In [1]: import numpy as np

In [2]: np.set_printoptions(precision=1, suppress=True, linewidth=160)

In [3]: tidy = lambda a: np.round(a, 1) + 0

In [4]: r0 = np.array([-1, -5, -9])

In [5]: rng = np.random.default_rng(26)

In [6]: X = np.outer(rng.normal(size=19), r0) + 0.1 * rng.normal(size=(19, 3))

In [7]: tidy(X)
Out[7]: 
array([[  1.9,   9.5,  17.4],
       [  2.9,  15.2,  27.3],
       [ -1.1,  -5.9, -10.6],
       [ -1.3,  -7.8, -13.9],
       [ -1.4,  -6.8, -12. ],
       [  0.3,   2.2,   4. ],
       [  0.2,   0.7,   0.7],
       [  0.3,   1.4,   2.5],
       [ -1.3,  -6.9, -12.3],
       [ -0.9,  -4.5,  -7.6],
       [ -0.3,  -0.3,  -0.4],
       [ -0.6,  -3.6,  -6.5],
       [ -1.1,  -6.6, -12.2],
       [ -0.4,  -1.9,  -3.5],
       [  1.1,   5.5,   9.8],
       [  0. ,   0.5,   0.6],
       [  0.3,   2.2,   3.9],
       [  1.7,   7.9,  14.4],
       [  2.1,  10.3,  18.4]])

In [8]: x0 = np.array([-2, 1, -2])

In [9]: target = X @ x0

In [10]: tidy(np.linalg.lstsq(X, target)[0])
Out[10]: array([-2.,  1., -2.])

In [11]: tidy(np.linalg.pinv(X) @ X)
Out[11]: 
array([[1., 0., 0.],
       [0., 1., 0.],
       [0., 0., 1.]])

In [12]: target = target + 0.3 * rng.normal(size=19)

In [13]: tidy(target)
Out[13]: array([-29.2, -45.1,  17.6,  22.2,  19.7,  -6.5,  -0.7,  -4.2,  20.4,  12.5,   1.6,  10.4,  19.9,   5.7, -16.2,  -0.7,  -6.3, -24.6, -30.5])

In [14]: beta, *_ = np.linalg.lstsq(X, target)

In [15]: tidy(X.T @ (target - X @ beta))
Out[15]: array([0., 0., 0.])

In [16]: beta.round()
Out[16]: array([-3.,  2., -2.])

In [17]: print([round(float(np.linalg.norm(np.linalg.solve(X.T @ X + lam * np.eye(3), X.T @ target))), 2) for lam in (0, 1, 10, 100)])
[3.89, 1.55, 1.44, 1.4]

In [18]: tidy(beta)
Out[18]: array([-2.8,  1.6, -2.2])

In [19]: feats = np.array([[4.7, -1.8, 6.3],
    ...:     [2.5, -1.0, 4.0],
    ...:     [2.0, -1.2, 3.3],
    ...:     [2.7, -1.3, 3.9],
    ...:     [-7.7, 3.2, -10.9],
    ...:     [8.3, -3.6, 11.6],
    ...:     [0.5, -0.2, 0.7],
    ...:     [4.6, -1.8, 6.2],
    ...:     [4.4, -2.3, 6.7],
    ...:     [5.8, -2.3, 8.5],
    ...:     [-5.8, 1.7, -8.1],
    ...:     [-4.1, 1.6, -5.8],
    ...:     [-1.8, 0.7, -2.7],
    ...:     [-2.9, 1.0, -3.0],
    ...:     [0.6, -0.4, 0.4],
    ...:     [2.3, -0.9, 2.9],
    ...:     [-2.6, 0.3, -3.5]])

In [20]: lab = feats[:, 0] > np.median(feats[:, 0])

In [21]: r0 = feats[lab].mean(axis=0) - feats[~lab].mean(axis=0)

In [22]: lab.astype(int)
Out[22]: array([1, 1, 0, 1, 0, 1, 0, 1, 1, 1, 0, 0, 0, 0, 0, 1, 0])

In [23]: lab = rng.permutation(3)

In [24]: A2 = feats[:, lab] * rng.choice([-1, 1], 3)

In [25]: A2
Out[25]: 
array([[  1.8,   6.3,  -4.7],
       [  1. ,   4. ,  -2.5],
       [  1.2,   3.3,  -2. ],
       [  1.3,   3.9,  -2.7],
       [ -3.2, -10.9,   7.7],
       [  3.6,  11.6,  -8.3],
       [  0.2,   0.7,  -0.5],
       [  1.8,   6.2,  -4.6],
       [  2.3,   6.7,  -4.4],
       [  2.3,   8.5,  -5.8],
       [ -1.7,  -8.1,   5.8],
       [ -1.6,  -5.8,   4.1],
       [ -0.7,  -2.7,   1.8],
       [ -1. ,  -3. ,   2.9],
       [  0.4,   0.4,  -0.6],
       [  0.9,   2.9,  -2.3],
       [ -0.3,  -3.5,   2.6]])

In [26]: Uu, _, VT = np.linalg.svd(feats.T @ A2)

In [27]: lab
Out[27]: array([1, 2, 0])

In [28]: Z = A2[[10, 3]].astype(float)

In [29]: for _ in range(4):
    ...:     lab = np.linalg.norm(A2[:, None] - Z, axis=-1).argmin(axis=1)
    ...:     Z = np.array([A2[lab == j].mean(axis=0) for j in range(2)])
    ...: 

In [30]: lab
Out[30]: array([1, 1, 1, 1, 0, 1, 1, 1, 1, 1, 0, 0, 0, 0, 1, 1, 0])

In [31]: print(tidy(Z))
[[-1.4 -5.7  4.2]
 [ 1.5  5.  -3.5]]

In [32]: tidy(Z[1] - Z[0])
Out[32]: array([ 2.9, 10.6, -7.6])

In [33]: np.bincount(lab)
Out[33]: array([ 6, 11])

In [34]: np.abs(Z[1] - Z[0]).argmax()
Out[34]: np.int64(1)

In [35]: mat = np.loadtxt("w.csv", delimiter=",")

In [36]: mat
Out[36]: 
array([[1., 3.],
       [3., 9.]])

In [37]: Uu, sigma, VT = np.linalg.svd(mat)

In [38]: tidy(sigma)
Out[38]: array([10.,  0.])

In [39]: np.argmax(sigma[:-1] / (sigma[1:] + 1e-6)) + 1
Out[39]: np.int64(1)

In [40]: A2 = Uu[:, :1] @ np.diag(sigma[:1]) @ VT[:1]

In [41]: np.abs(mat - A2).max()
Out[41]: np.float64(0.0)

In [42]: np.linalg.matrix_rank(A2)
Out[42]: np.int64(1)

In [43]: print(tidy(np.linalg.norm(mat - A2, 2)), tidy(sigma[1]))
0.0 0.0

In [44]: tidy(np.linalg.eigvals(mat))
Out[44]: array([ 0., 10.])

In [45]: tidy(np.linalg.eigvals(mat).sum().real)
Out[45]: np.float64(10.0)

In [46]: np.poly(mat)
Out[46]: array([  1., -10.,   0.])

In [47]: np.einsum("ij,ji->", mat, mat)
Out[47]: np.float64(100.0)

In [48]: ev, evecs = np.linalg.eigh(mat)

In [49]: x0 = np.array([-2, 0])

In [50]: np.abs(mat).sum(axis=1).max(), np.abs(ev).max()
Out[50]: (np.float64(12.0), np.float64(10.0))

In [51]: x0 @ mat @ x0 / (x0 @ x0), tidy(ev[0]), ev[-1]
Out[51]: (np.float64(1.0), np.float64(0.0), np.float64(10.0))

In [52]: print(tidy(np.linalg.eigvalsh(mat[1:, 1:])))
[9.]

In [53]: print(tidy(evecs * np.abs(ev) @ evecs.T))
[[1. 3.]
 [3. 9.]]

In [54]: tidy(evecs * np.maximum(ev, 0) @ evecs.T)
Out[54]: 
array([[1., 3.],
       [3., 9.]])

In [55]: lab = rng.permutation(2)

In [56]: lab
Out[56]: array([0, 1])

In [57]: A2 = mat[lab][:, lab]

In [58]: print(tidy(np.linalg.det(A2)), tidy(np.linalg.det(mat[lab])))
0.0 0.0

In [59]: tidy(np.sort(np.abs(np.linalg.eigvals(A2))))
Out[59]: array([ 0., 10.])

In [60]: print(A2)
[[1. 3.]
 [3. 9.]]

In [61]: np.allclose(A2, mat)
Out[61]: True

In [62]: E = np.load("sample11.npy")

In [63]: E
Out[63]: 
array([[0, 0, 1],
       [1, 0, 0],
       [0, 1, 0]])

In [64]: O = E.astype(float).copy()

In [65]: for j in range(3):
    ...:     O[:, j] -= O[:, :j] @ (O[:, :j].T @ O[:, j])
    ...:     O[:, j] /= np.linalg.norm(O[:, j])
    ...: 

In [66]: O.T @ E
Out[66]: 
array([[1., 0., 0.],
       [0., 1., 0.],
       [0., 0., 1.]])

In [67]: O.T @ O
Out[67]: 
array([[1., 0., 0.],
       [0., 1., 0.],
       [0., 0., 1.]])

In [68]: O, R = np.linalg.qr(E)

In [69]: np.allclose(R.T @ R, E.T @ E)
Out[69]: True

In [70]: O.T @ O
Out[70]: 
array([[1., 0., 0.],
       [0., 1., 0.],
       [0., 0., 1.]])

In [71]: np.trace(O @ O.T)
Out[71]: np.float64(3.0)

In [72]: E @ np.ones(3)
Out[72]: array([1., 1., 1.])

In [73]: print(np.linalg.matrix_power(E, 100))
[[0 0 1]
 [1 0 0]
 [0 1 0]]

In [74]: np.linalg.matrix_power(E, 2)
Out[74]: 
array([[0, 1, 0],
       [0, 0, 1],
       [1, 0, 0]])

In [75]: pr = np.eye(3)[0]

In [76]: for _ in range(4):
    ...:     pr = pr @ E
    ...:     print(pr.round(1))
    ...: 
[0. 0. 1.]
[0. 1. 0.]
[1. 0. 0.]
[0. 0. 1.]

In [77]: print(np.einsum("ii->", E))
0

In [78]: np.einsum("ij,ji->", E, E)
Out[78]: np.int64(0)

In [79]: M = np.loadtxt("arr.csv", delimiter=",")

In [80]: M
Out[80]: 
array([[ 0.,  0.,  0.,  3.],
       [ 0., -1.,  0.,  0.],
       [ 0.,  0.,  0.,  0.],
       [-2.,  0.,  0.,  0.]])

In [81]: # rank 3

In [82]: x0 = np.array([1, 2, 0, 2])

In [83]: a = np.maximum(M @ x0, 0)

In [84]: print(np.maximum(M @ (3 * x0), 0))
[18.  0.  0.  0.]

In [85]: np.allclose(mat[:-1].T @ np.linalg.lstsq(mat[:-1].T, mat[-1])[0], mat[-1])
Out[85]: True

In [86]: tidy(np.trace(np.linalg.pinv(mat) @ mat))
Out[86]: np.float64(1.0)

In [87]: tidy(M @ np.linalg.pinv(M) @ M)
Out[87]: 
array([[ 0.,  0.,  0.,  3.],
       [ 0., -1.,  0.,  0.],
       [ 0.,  0.,  0.,  0.],
       [-2.,  0.,  0.,  0.]])

In [88]: tidy(np.trace(np.linalg.pinv(M) @ M))
Out[88]: np.float64(3.0)

In [89]: np.allclose(M[:-1].T @ np.linalg.lstsq(M[:-1].T, M[-1])[0], M[-1])
Out[89]: False
